% ipython --no-banner

In [1]: import numpy as np

In [2]: np.set_printoptions(precision=1, suppress=True, linewidth=120, legacy="1.25")

In [3]: def rnd(a):
   ...:     return np.round(a, 1) + 0
   ...: 

In [4]: A = np.loadtxt("layer4.csv", delimiter=",")

In [5]: A
Out[5]: 
array([[ 0.,  0.,  2.],
       [ 0.,  0.,  2.],
       [ 0.,  0.,  2.],
       [ 0.,  3.,  0.],
       [ 0.,  3.,  0.],
       [ 0.,  1.,  0.],
       [ 0., 13.,  0.],
       [ 2.,  0.,  4.],
       [ 1.,  0.,  3.],
       [ 2.,  0.,  4.],
       [ 0.,  5.,  0.],
       [ 2.,  0.,  4.],
       [ 0.,  0.,  1.],
       [ 0.,  0.,  2.],
       [ 0.,  5.,  0.],
       [ 2.,  0.,  4.],
       [ 0., 11.,  0.],
       [ 2.,  0.,  4.],
       [ 0.,  3.,  0.]])

In [6]: r0, r1 = A[3], A[6]

In [7]: r0 @ r1
Out[7]: 39.0

In [8]: pr = (r0 @ r1) / (r0 @ r0) * r0

In [9]: np.outer(r0, r1)
Out[9]: 
array([[ 0.,  0.,  0.],
       [ 0., 39.,  0.],
       [ 0.,  0.,  0.]])

In [10]: (r1 - pr) @ r0
Out[10]: 0.0

In [11]: D = np.linalg.norm(A[:, None] - A[None], axis=-1)

In [12]: np.linalg.matrix_rank(D ** 2)
Out[12]: 5

In [13]: (D + 1e9 * np.eye(19)).round(6).argmin(axis=1)
Out[13]: array([ 1,  0,  0,  4,  3, 12, 16,  9,  0,  7, 14,  7,  0,  0, 10,  7,  6,  7,  3])

In [14]: rnd(D[7])
Out[14]: 
array([ 2.8,  2.8,  2.8,  5.4,  5.4,  4.6, 13.7,  0. ,  1.4,  0. ,  6.7,  0. ,  3.6,  2.8,  6.7,  0. , 11.9,  0. ,
        5.4])

In [15]: D.mean(axis=1).argmax()
Out[15]: 6

In [16]: rnd(np.linalg.norm(A - A.mean(axis=0), axis=1))
Out[16]: 
array([ 2.4,  2.4,  2.4,  1.9,  1.9,  2.2, 10.8,  3.6,  2.7,  3.6,  3.2,  3.6,  2.5,  2.4,  3.2,  3.6,  8.9,  3.6,
        1.9])

In [17]: Ac = A - A.mean(axis=0)

In [18]: V = np.linalg.svd(Ac)[2][:2]

In [19]: out = Ac - Ac @ V.T @ V

In [20]: rnd(np.diag(V.T @ V))
Out[20]: array([0.3, 1. , 0.7])

In [21]: rnd((Ac @ V.T).std(axis=0))
Out[21]: array([3.9, 1.4])

In [22]: r0 = np.array([1, 2, 2])

In [23]: rng = np.random.default_rng(445)

In [24]: mat = np.outer(rng.normal(size=14), r0) + 0.1 * rng.normal(size=(14, 3))

In [25]: rnd(mat)
Out[25]: 
array([[-0.1, -0.1, -0.1],
       [ 0.3,  0.7,  0.6],
       [ 1. ,  1.8,  1.9],
       [ 1.3,  2.9,  2.9],
       [ 1.2,  2.2,  2.2],
       [-1.1, -2.2, -2.2],
       [-0.1,  0. , -0.2],
       [-0.2, -0.2, -0.4],
       [ 0.1,  0.3,  0.1],
       [-0.9, -1.9, -1.8],
       [ 1.1,  2.4,  2.4],
       [ 1.3,  2.3,  2.4],
       [ 0.5,  0.9,  1.2],
       [-0.2, -0.3, -0.3]])

In [26]: Q, R = np.linalg.qr(mat)

In [27]: rnd(np.trace(Q @ Q.T))
Out[27]: 3.0

In [28]: rnd(R)
Out[28]: 
array([[ 3.1,  6.1,  6.1],
       [ 0. , -0.6, -0.3],
       [ 0. ,  0. ,  0.4]])

In [29]: rnd(Q.T @ Q)
Out[29]: 
array([[1., 0., 0.],
       [0., 1., 0.],
       [0., 0., 1.]])
